In [1]: import numpy as np

In [2]: np.set_printoptions(precision=2, suppress=True, linewidth=140, floatmode="fixed")

In [3]: rng = np.random.default_rng(51)

In [4]: labels = rng.integers(0, 2, 4)

In [5]: X = np.triu((labels[:, None] == labels) & (rng.random((4, 4)) < 0.8), 1).astype(int)

In [6]: X += X.T

In [7]: X
Out[7]: 
array([[0, 0, 0, 1],
       [0, 0, 1, 0],
       [0, 1, 0, 0],
       [1, 0, 0, 0]])

In [8]: # symmetric, so the eigenvalues are real

In [9]: vals, vecs = np.linalg.eig(X)

In [10]: X @ vecs[:, 0] - vals[0] * vecs[:, 0]
Out[10]: array([0.00, 0.00, 0.00, 0.00])

In [11]: np.sort(np.linalg.eigvals(np.linalg.inv(X)))
Out[11]: array([-1.00, -1.00,  1.00,  1.00])

In [12]: f = np.array([2, 0])

In [13]: np.cross(X[2, :3], X[1, :3])
Out[13]: array([1, 0, 0])

In [14]: np.convolve(X[2], f)
Out[14]: array([0, 2, 0, 0, 0])

In [15]: X.sum(axis=1)
Out[15]: array([1, 1, 1, 1])

In [16]: p = np.eye(4)[2]

In [17]: for _ in range(4):
    ...:     p = p @ X
    ...:     print(p.round(2))
    ...: 
[0.00 1.00 0.00 0.00]
[0.00 0.00 1.00 0.00]
[0.00 1.00 0.00 0.00]
[0.00 0.00 1.00 0.00]

In [18]: round(np.abs(np.linalg.eigvals(X)).max(), 2)
Out[18]: np.float64(1.0)

In [19]: J = np.tril(np.array([[1, 1, 3, 0, 2, 3, 3],
    ...:     [2, 1, 0, 0, 1, 3, 1],
    ...:     [1, 3, 1, 3, 3, 2, 0],
    ...:     [2, 3, 2, 2, 0, 3, 1],
    ...:     [3, 3, 0, 1, 1, 0, 0],
    ...:     [3, 0, 3, 2, 3, 0, 3],
    ...:     [3, 0, 0, 0, 1, 0, 2]]), -1) + np.eye(7, dtype=int)

In [20]: J
Out[20]: 
array([[1, 0, 0, 0, 0, 0, 0],
       [2, 1, 0, 0, 0, 0, 0],
       [1, 3, 1, 0, 0, 0, 0],
       [2, 3, 2, 1, 0, 0, 0],
       [3, 3, 0, 1, 1, 0, 0],
       [3, 0, 3, 2, 3, 1, 0],
       [3, 0, 0, 0, 1, 0, 1]])

In [21]: # triangular

In [22]: [int(np.linalg.matrix_rank(np.linalg.matrix_power(J, p))) for p in range(1, 8)]
Out[22]: [7, 7, 7, 7, 7, 7, 7]

In [23]: np.prod(np.diag(J)), round(float(np.linalg.det(J)), 2)
Out[23]: (np.int64(1), 1.0)

In [24]: np.linalg.matrix_rank(J - J[0, 0] * np.eye(7))
Out[24]: np.int64(5)

In [25]: Uu, sigma, vt = np.linalg.svd(J)

In [26]: sigma
Out[26]: array([8.28, 4.31, 2.94, 1.22, 0.74, 0.46, 0.02])

In [27]: out = Uu[:, :6] @ np.diag(sigma[:6]) @ vt[:6]

In [28]: np.round(np.abs(J - out).max(), 2)
Out[28]: np.float64(0.02)

In [29]: round(np.linalg.norm(J - out) / np.linalg.norm(J), 2)
Out[29]: np.float64(0.0)

In [30]: out.round(2) + 0
Out[30]: 
array([[ 1.00,  0.00,  0.00,  0.00,  0.00,  0.02,  0.01],
       [ 2.00,  1.00,  0.00,  0.00,  0.00, -0.01,  0.00],
       [ 1.00,  3.00,  1.00,  0.00,  0.00,  0.00,  0.00],
       [ 2.00,  3.00,  2.00,  1.00,  0.00,  0.00,  0.00],
       [ 3.00,  3.00,  0.00,  1.00,  1.00,  0.00,  0.00],
       [ 3.00,  0.00,  3.00,  2.00,  3.00,  1.00,  0.00],
       [ 3.00,  0.00,  0.00,  0.00,  1.00,  0.00,  1.00]])

In [31]: arr = np.load("block1.npy")

In [32]: arr
Out[32]: 
array([[ 1.00,  6.00,  0.00,  6.00],
       [ 6.00,  6.00,  0.00,  9.00],
       [ 0.00,  0.00, -3.00,  0.00],
       [ 6.00,  9.00,  0.00,  6.00]])

In [33]: # symmetric, so the eigenvalues are real

In [34]: out = np.linalg.inv(arr)

In [35]: round(float(np.linalg.det(arr) * np.linalg.det(out)), 2)
Out[35]: 1.0

In [36]: np.linalg.det(arr) * out
Out[36]: 
array([[135.00, -54.00,  -0.00, -54.00],
       [-54.00,  90.00,  -0.00, -81.00],
       [  0.00,   0.00, 171.00,   0.00],
       [-54.00, -81.00,   0.00,  90.00]])

In [37]: np.allclose(out, arr.T)
Out[37]: False

In [38]: vec = np.array([-3, -3, 3, -2])

In [39]: h = np.maximum(X @ vec, 0)

In [40]: X * (h > 1e-9)[:, None]
Out[40]: 
array([[0, 0, 0, 0],
       [0, 0, 1, 0],
       [0, 0, 0, 0],
       [0, 0, 0, 0]])

In [41]: np.tanh(X @ vec)
Out[41]: array([-0.96,  1.00, -1.00, -1.00])

In [42]: X.T @ h
Out[42]: array([0, 0, 3, 0])

In [43]: np.maximum(X @ (3 * vec), 0)
Out[43]: array([0, 9, 0, 0])

In [44]: vals, vecs = np.linalg.eigh(arr)

In [45]: vec = np.array([0, 3, 3, 0])

In [46]: vecs * np.maximum(vals, 0) @ vecs.T
Out[46]: 
array([[3.45, 5.18, 0.00, 5.18],
       [5.18, 7.77, 0.00, 7.77],
       [0.00, 0.00, 0.00, 0.00],
       [5.18, 7.77, 0.00, 7.77]])

In [47]: vec @ arr @ vec / (vec @ vec), round(float(vals[0]), 2), vals[-1]
Out[47]: (np.float64(1.5), -3.0, np.float64(19.0))

In [48]: (np.linalg.matrix_power((arr != 0) + (arr.T != 0) + np.eye(4), 4) > 0).astype(int)
Out[48]: 
array([[1, 1, 0, 1],
       [1, 1, 0, 1],
       [0, 0, 1, 0],
       [1, 1, 0, 1]])

In [49]: O = arr.astype(float).copy()

In [50]: for j in range(4):
    ...:     O[:, j] -= O[:, :j] @ (O[:, :j].T @ O[:, j])
    ...:     O[:, j] /= np.linalg.norm(O[:, j])
    ...: 

In [51]: np.round(O.T @ arr, 2) + 0
Out[51]: 
array([[ 8.54, 11.24,  0.00, 11.24],
       [ 0.00,  5.17,  0.00,  3.43],
       [ 0.00,  0.00,  3.00,  0.00],
       [ 0.00,  0.00,  0.00,  3.87]])

In [52]: M = np.load("out3.npy")

In [53]: M
Out[53]: 
array([[-0.78,  0.04, -0.30, -0.54, -0.07],
       [ 0.37, -0.24, -0.01, -0.46, -0.77],
       [ 0.11, -0.69, -0.67,  0.13,  0.20],
       [ 0.04, -0.51,  0.57, -0.47,  0.45],
       [-0.48, -0.45,  0.37,  0.52, -0.40]])

In [54]: f = np.array([1, 1, 2, 1, 1])

In [55]: out = M + np.outer(f, np.eye(5)[3])

In [56]: round(float(np.linalg.det(out) / np.linalg.det(M)), 2), np.round(1 + np.linalg.solve(M, f)[3], 2)
Out[56]: (0.32, np.float64(0.32))

In [57]: out
Out[57]: 
array([[-0.78,  0.04, -0.30,  0.46, -0.07],
       [ 0.37, -0.24, -0.01,  0.54, -0.77],
       [ 0.11, -0.69, -0.67,  2.13,  0.20],
       [ 0.04, -0.51,  0.57,  0.53,  0.45],
       [-0.48, -0.45,  0.37,  1.52, -0.40]])
